$ python -q
>>> import numpy as np
>>> np.set_printoptions(precision=1, suppress=True, linewidth=100)
>>> X = np.loadtxt("m.csv", delimiter=",")
>>> X
array([[-0.8,  1.7,  0. ],
       [ 1.2, -1.3, -0.9],
       [ 0.6,  0.7,  2.7],
       [ 0.3, -1. , -3.6],
       [ 0.6, -0.1, -3.3]])
>>> np.linalg.norm(X, axis=0)
array([1.7, 2.5, 5.7])
>>> np.round(np.linalg.norm(X[2], 1), 1), round(np.linalg.norm(X[2], np.inf), 1)
(np.float64(4.0), np.float64(2.7))
>>> np.round(X[2] @ X[3], 1)
np.float64(-10.2)
>>> A2 = np.array([[4, 1, -1], [-3, 0, 5], [0, 2, -4]])
>>> np.einsum("ij,ij->i", X, X)
array([ 3.5,  3.9,  8.1, 14.1, 11.3])
>>> X @ A2
array([[-8.3, -0.8,  9.3],
       [ 8.7, -0.6, -4.1],
       [ 0.3,  6. , -7.9],
       [ 4.2, -6.9,  9.1],
       [ 2.7, -6. , 12.1]])
>>> np.linalg.matrix_rank(X @ A2)
np.int64(3)
>>> A2.T @ X.T
array([[-8.3,  8.7,  0.3,  4.2,  2.7],
       [-0.8, -0.6,  6. , -6.9, -6. ],
       [ 9.3, -4.1, -7.9,  9.1, 12.1]])
>>> proj = X @ np.linalg.solve(X.T @ X, X.T)
>>> proj @ X[:, 1]
array([ 1.7, -1.3,  0.7, -1. , -0.1])
>>> np.linalg.matrix_rank(np.eye(5) - proj)
np.int64(2)
>>> np.diag(proj)
array([0.6, 0.5, 0.7, 0.4, 0.7])
>>> A = np.loadtxt("run14.csv", delimiter=",")
>>> A
array([[0., 4., 1., 2., 1.],
       [0., 4., 0., 2., 1.],
       [2., 4., 1., 2., 0.],
       [2., 2., 2., 1., 0.]])
>>> A2 = A / np.sqrt((A ** 2).mean(axis=1, keepdims=True))
>>> np.linalg.matrix_rank(A2) == np.linalg.matrix_rank(A)
np.True_
>>> np.linalg.matrix_rank(A - A.mean(axis=1, keepdims=True))
np.int64(4)
>>> A - A.mean(axis=1, keepdims=True)
array([[-1.6,  2.4, -0.6,  0.4, -0.6],
       [-1.4,  2.6, -1.4,  0.6, -0.4],
       [ 0.2,  2.2, -0.8,  0.2, -1.8],
       [ 0.6,  0.6,  0.6, -0.4, -1.4]])
>>> round(float(np.linalg.norm(A, 2)), 1)
8.5
>>> A[2] @ A[0]
np.float64(21.0)
>>> np.round(np.linalg.norm(A[2], 1), 1), np.round(np.linalg.norm(A[2], np.inf), 1)
(np.float64(9.0), np.float64(4.0))
